$ python3 -q
>>> import numpy as np
>>> np.set_printoptions(precision=1, suppress=True, linewidth=160)
>>> rnd = lambda a: np.round(a, 1) + 0
>>> A = np.load("out0.npy")
>>> rnd(A)
array([[-0.6, -0.3,  0.6,  0.1, -0.2,  0.1,  0. ,  0.3, -0.2],
       [ 0.7, -0.3,  0.5,  0.1, -0.1, -0.3, -0.1, -0.1,  0.1],
       [ 0. , -0.6, -0.4,  0.1, -0.5,  0.1,  0.3, -0.3,  0. ],
       [ 0. ,  0.1,  0.2,  0. ,  0.2, -0.1,  0.9, -0.2, -0.2],
       [ 0.1,  0.1,  0.1, -0.8, -0.4,  0. ,  0.2,  0.3,  0.3],
       [ 0.2, -0.2, -0.4, -0.1,  0. , -0.4,  0. ,  0.5, -0.6],
       [ 0.2, -0.5,  0. , -0.3,  0.5,  0.6,  0. ,  0.1, -0.1],
       [ 0.2,  0.3,  0.2, -0.2, -0.3,  0.4, -0.2, -0.4, -0.6],
       [-0.3, -0.2,  0.1, -0.5,  0.2, -0.5, -0.3, -0.5, -0.1]])
>>> x0 = np.array([-9, 1, 6, -7, 8, 5, -2, 5, -3])
>>> rnd(np.linalg.norm(x0)), rnd(np.linalg.norm(A @ x0))
(np.float64(17.1), np.float64(17.1))
>>> rnd(np.linalg.det(A))
np.float64(1.0)
>>> rnd(np.linalg.inv(A))
array([[-0.6,  0.7,  0. ,  0. ,  0.1,  0.2,  0.2,  0.2, -0.3],
       [-0.3, -0.3, -0.6,  0.1,  0.1, -0.2, -0.5,  0.3, -0.2],
       [ 0.6,  0.5, -0.4,  0.2,  0.1, -0.4,  0. ,  0.2,  0.1],
       [ 0.1,  0.1,  0.1,  0. , -0.8, -0.1, -0.3, -0.2, -0.5],
       [-0.2, -0.1, -0.5,  0.2, -0.4,  0. ,  0.5, -0.3,  0.2],
       [ 0.1, -0.3,  0.1, -0.1,  0. , -0.4,  0.6,  0.4, -0.5],
       [ 0. , -0.1,  0.3,  0.9,  0.2,  0. ,  0. , -0.2, -0.3],
       [ 0.3, -0.1, -0.3, -0.2,  0.3,  0.5,  0.1, -0.4, -0.5],
       [-0.2,  0.1,  0. , -0.2,  0.3, -0.6, -0.1, -0.6, -0.1]])
>>> t = np.radians(60)
>>> Rm = np.eye(9)
>>> Rm[2, 2] = Rm[5, 5] = np.cos(t)
>>> Rm[2, 5], Rm[5, 2] = -np.sin(t), np.sin(t)
>>> print(rnd(Rm))
[[ 1.   0.   0.   0.   0.   0.   0.   0.   0. ]
 [ 0.   1.   0.   0.   0.   0.   0.   0.   0. ]
 [ 0.   0.   0.5  0.   0.  -0.9  0.   0.   0. ]
 [ 0.   0.   0.   1.   0.   0.   0.   0.   0. ]
 [ 0.   0.   0.   0.   1.   0.   0.   0.   0. ]
 [ 0.   0.   0.9  0.   0.   0.5  0.   0.   0. ]
 [ 0.   0.   0.   0.   0.   0.   1.   0.   0. ]
 [ 0.   0.   0.   0.   0.   0.   0.   1.   0. ]
 [ 0.   0.   0.   0.   0.   0.   0.   0.   1. ]]
>>> M2 = A @ Rm.T
>>> rnd(M2)
array([[-0.6, -0.3,  0.2,  0.1, -0.2,  0.6,  0. ,  0.3, -0.2],
       [ 0.7, -0.3,  0.5,  0.1, -0.1,  0.3, -0.1, -0.1,  0.1],
       [ 0. , -0.6, -0.3,  0.1, -0.5, -0.3,  0.3, -0.3,  0. ],
       [ 0. ,  0.1,  0.2,  0. ,  0.2,  0.1,  0.9, -0.2, -0.2],
       [ 0.1,  0.1,  0. , -0.8, -0.4,  0.1,  0.2,  0.3,  0.3],
       [ 0.2, -0.2,  0.2, -0.1,  0. , -0.5,  0. ,  0.5, -0.6],
       [ 0.2, -0.5, -0.5, -0.3,  0.5,  0.3,  0. ,  0.1, -0.1],
       [ 0.2,  0.3, -0.2, -0.2, -0.3,  0.3, -0.2, -0.4, -0.6],
       [-0.3, -0.2,  0.4, -0.5,  0.2, -0.2, -0.3, -0.5, -0.1]])
>>> np.allclose(A @ A.T, M2 @ M2.T)
True
>>> np.allclose(np.linalg.norm(A, axis=1), np.linalg.norm(M2, axis=1))
True
